% ipython --no-banner

In [1]: import numpy as np

In [2]: np.set_printoptions(precision=1, suppress=True, linewidth=120)

In [3]: E = np.loadtxt("a.csv", delimiter=",")

In [4]: E
Out[4]: 
array([[  2.,   4.,   3.,   2.,  -2.,   4.,   2.,   3.],
       [  2.,   4.,  -3.,  -5.,   4.,   2.,  -3.,  -1.],
       [  5.,   2.,   0.,   2.,   2.,  -3.,   0.,  -4.],
       [  2.,   2.,  -2.,   3.,  -1.,   2.,   2.,  -4.],
       [ -4.,   1.,  -3.,   0.,   1.,   1.,  -2.,  -5.],
       [  1.,   1.,  -4.,   2.,   0.,   1.,   3.,   3.],
       [ -1.,   0.,  -1.,  -2.,   3.,  -5.,   4.,   5.],
       [ -1.,   1.,  -2.,   0.,  -4.,  -1.,  -4.,   3.],
       [ -2.,  -4.,   9.,  12., -10.,   0.,   8.,   5.]])

In [5]: P = E @ np.linalg.solve(E.T @ E, E.T)

In [6]: P.round(1) + 0
Out[6]: 
array([[ 0.8,  0.3,  0. ,  0. ,  0. ,  0. ,  0. ,  0. ,  0.2],
       [ 0.3,  0.3,  0. ,  0. ,  0. ,  0. ,  0. ,  0. , -0.3],
       [ 0. ,  0. ,  1. ,  0. ,  0. ,  0. ,  0. ,  0. ,  0. ],
       [ 0. ,  0. ,  0. ,  1. ,  0. ,  0. ,  0. ,  0. ,  0. ],
       [ 0. ,  0. ,  0. ,  0. ,  1. ,  0. ,  0. ,  0. ,  0. ],
       [ 0. ,  0. ,  0. ,  0. ,  0. ,  1. ,  0. ,  0. ,  0. ],
       [ 0. ,  0. ,  0. ,  0. ,  0. ,  0. ,  1. ,  0. ,  0. ],
       [ 0. ,  0. ,  0. ,  0. ,  0. ,  0. ,  0. ,  1. ,  0. ],
       [ 0.2, -0.3,  0. ,  0. ,  0. ,  0. ,  0. ,  0. ,  0.8]])

In [7]: Q, r_ = np.linalg.qr(E)

In [8]: round(float(np.trace(Q @ Q.T)), 1)
Out[8]: 8.0

In [9]: np.abs(np.diag(r_))
Out[9]: array([7.7, 6.3, 9.2, 9.5, 5.1, 6.2, 6. , 4.1])

In [10]: np.round(Q @ r_, 1) + 0
Out[10]: 
array([[  2.,   4.,   3.,   2.,  -2.,   4.,   2.,   3.],
       [  2.,   4.,  -3.,  -5.,   4.,   2.,  -3.,  -1.],
       [  5.,   2.,   0.,   2.,   2.,  -3.,   0.,  -4.],
       [  2.,   2.,  -2.,   3.,  -1.,   2.,   2.,  -4.],
       [ -4.,   1.,  -3.,   0.,   1.,   1.,  -2.,  -5.],
       [  1.,   1.,  -4.,   2.,   0.,   1.,   3.,   3.],
       [ -1.,   0.,  -1.,  -2.,   3.,  -5.,   4.,   5.],
       [ -1.,   1.,  -2.,   0.,  -4.,  -1.,  -4.,   3.],
       [ -2.,  -4.,   9.,  12., -10.,   0.,   8.,   5.]])

In [11]: np.allclose(r_.T @ r_, E.T @ E)
Out[11]: True

In [12]: np.round(Q.T @ Q, 1) + 0
Out[12]: 
array([[1., 0., 0., 0., 0., 0., 0., 0.],
       [0., 1., 0., 0., 0., 0., 0., 0.],
       [0., 0., 1., 0., 0., 0., 0., 0.],
       [0., 0., 0., 1., 0., 0., 0., 0.],
       [0., 0., 0., 0., 1., 0., 0., 0.],
       [0., 0., 0., 0., 0., 1., 0., 0.],
       [0., 0., 0., 0., 0., 0., 1., 0.],
       [0., 0., 0., 0., 0., 0., 0., 1.]])

In [13]: Q.round(1) + 0
Out[13]: 
array([[-0.3, -0.5,  0.7,  0. ,  0. , -0.1, -0.2, -0.2],
       [-0.3, -0.5,  0. ,  0.2,  0. , -0.1, -0.1, -0.1],
       [-0.6,  0.1,  0. , -0.2, -0.3,  0.4,  0.5, -0.1],
       [-0.3, -0.1, -0.1, -0.5,  0. , -0.2, -0.1,  0.8],
       [ 0.5, -0.5,  0. , -0.3, -0.4,  0. ,  0.4,  0. ],
       [-0.1, -0.1, -0.4, -0.6,  0. , -0.2, -0.4, -0.6],
       [ 0.1, -0.1, -0.1,  0.1, -0.4,  0.7, -0.6,  0.1],
       [ 0.1, -0.2, -0.1, -0.2,  0.8,  0.5,  0.1,  0. ],
       [ 0.3,  0.5,  0.6, -0.4,  0. ,  0.1, -0.1,  0. ]])

In [14]: X = np.minimum.outer(np.arange(1, 12), np.arange(1, 12)) * 4

In [15]: X
Out[15]: 
array([[ 4,  4,  4,  4,  4,  4,  4,  4,  4,  4,  4],
       [ 4,  8,  8,  8,  8,  8,  8,  8,  8,  8,  8],
       [ 4,  8, 12, 12, 12, 12, 12, 12, 12, 12, 12],
       [ 4,  8, 12, 16, 16, 16, 16, 16, 16, 16, 16],
       [ 4,  8, 12, 16, 20, 20, 20, 20, 20, 20, 20],
       [ 4,  8, 12, 16, 20, 24, 24, 24, 24, 24, 24],
       [ 4,  8, 12, 16, 20, 24, 28, 28, 28, 28, 28],
       [ 4,  8, 12, 16, 20, 24, 28, 32, 32, 32, 32],
       [ 4,  8, 12, 16, 20, 24, 28, 32, 36, 36, 36],
       [ 4,  8, 12, 16, 20, 24, 28, 32, 36, 40, 40],
       [ 4,  8, 12, 16, 20, 24, 28, 32, 36, 40, 44]])

In [16]: Y = X / np.sqrt((X ** 2).mean(axis=1, keepdims=True))

In [17]: np.linalg.norm(Y, axis=1)
Out[17]: array([3.3, 3.3, 3.3, 3.3, 3.3, 3.3, 3.3, 3.3, 3.3, 3.3, 3.3])

In [18]: np.linalg.matrix_rank(X - X.mean(axis=1, keepdims=True))
Out[18]: np.int64(10)

In [19]: w, evecs = np.linalg.eigh(X)

In [20]: np.unique(w.round(6) + 0, return_counts=True)[1]
Out[20]: array([1, 1, 1, 1, 1, 1, 1, 1, 1, 1, 1])

In [21]: np.round(np.linalg.eigvalsh(X + -3 * np.eye(11)), 1) + 0
Out[21]: array([ -2. ,  -1.9,  -1.8,  -1.6,  -1.3,  -0.9,   0. ,   1.7,   5.9,  21.2, 211.7])

In [22]: w.sum(), np.trace(X)
Out[22]: (np.float64(264.0), np.int64(264))

In [23]: np.round(np.linalg.norm(X, "nuc"), 1)
Out[23]: np.float64(264.0)

In [24]: np.linalg.norm(X, axis=1).argmax()
Out[24]: np.int64(10)

In [25]: X[4] @ X[9]
Out[25]: np.int64(4880)

In [26]: np.round(np.linalg.norm(X) ** 2 / np.linalg.norm(X, 2) ** 2, 1)
Out[26]: np.float64(1.0)

In [27]: round(float(np.linalg.norm(X[4], 1)), 1), round(np.linalg.norm(X[4], np.inf), 1)
Out[27]: (180.0, np.float64(20.0))

In [28]: np.linalg.norm(X, axis=1)
Out[28]: array([13.3, 25.6, 37.1, 47.7, 57.3, 65.8, 73.3, 79.6, 84.6, 88.1, 90. ])

In [29]: rng = np.random.default_rng(49998)

In [30]: Y = X + rng.integers(-2, 3, (11, 1)) @ rng.integers(-2, 3, (1, 11))

In [31]: Y
Out[31]: 
array([[ 0,  8,  4,  2,  8,  6,  4,  2,  2,  2,  0],
       [ 6,  6,  8,  9,  6,  7,  8,  9,  9,  9, 10],
       [ 0, 12, 12, 10, 16, 14, 12, 10, 10, 10,  8],
       [ 0, 12, 12, 14, 20, 18, 16, 14, 14, 14, 12],
       [ 2, 10, 12, 15, 22, 21, 20, 19, 19, 19, 18],
       [ 6,  6, 12, 17, 18, 23, 24, 25, 25, 25, 26],
       [ 2, 10, 12, 15, 22, 25, 28, 27, 27, 27, 26],
       [ 8,  4, 12, 18, 16, 22, 28, 34, 34, 34, 36],
       [ 0, 12, 12, 14, 24, 26, 28, 30, 34, 34, 32],
       [ 6,  6, 12, 17, 18, 23, 28, 33, 37, 41, 42],
       [ 6,  6, 12, 17, 18, 23, 28, 33, 37, 41, 46]])

In [32]: np.abs(Y - X).sum(axis=1)
Out[32]: array([26, 13, 26, 26, 13, 13, 13, 26, 26, 13, 13])

In [33]: np.linalg.matrix_rank(Y - X, tol=1e-8)
Out[33]: np.int64(1)
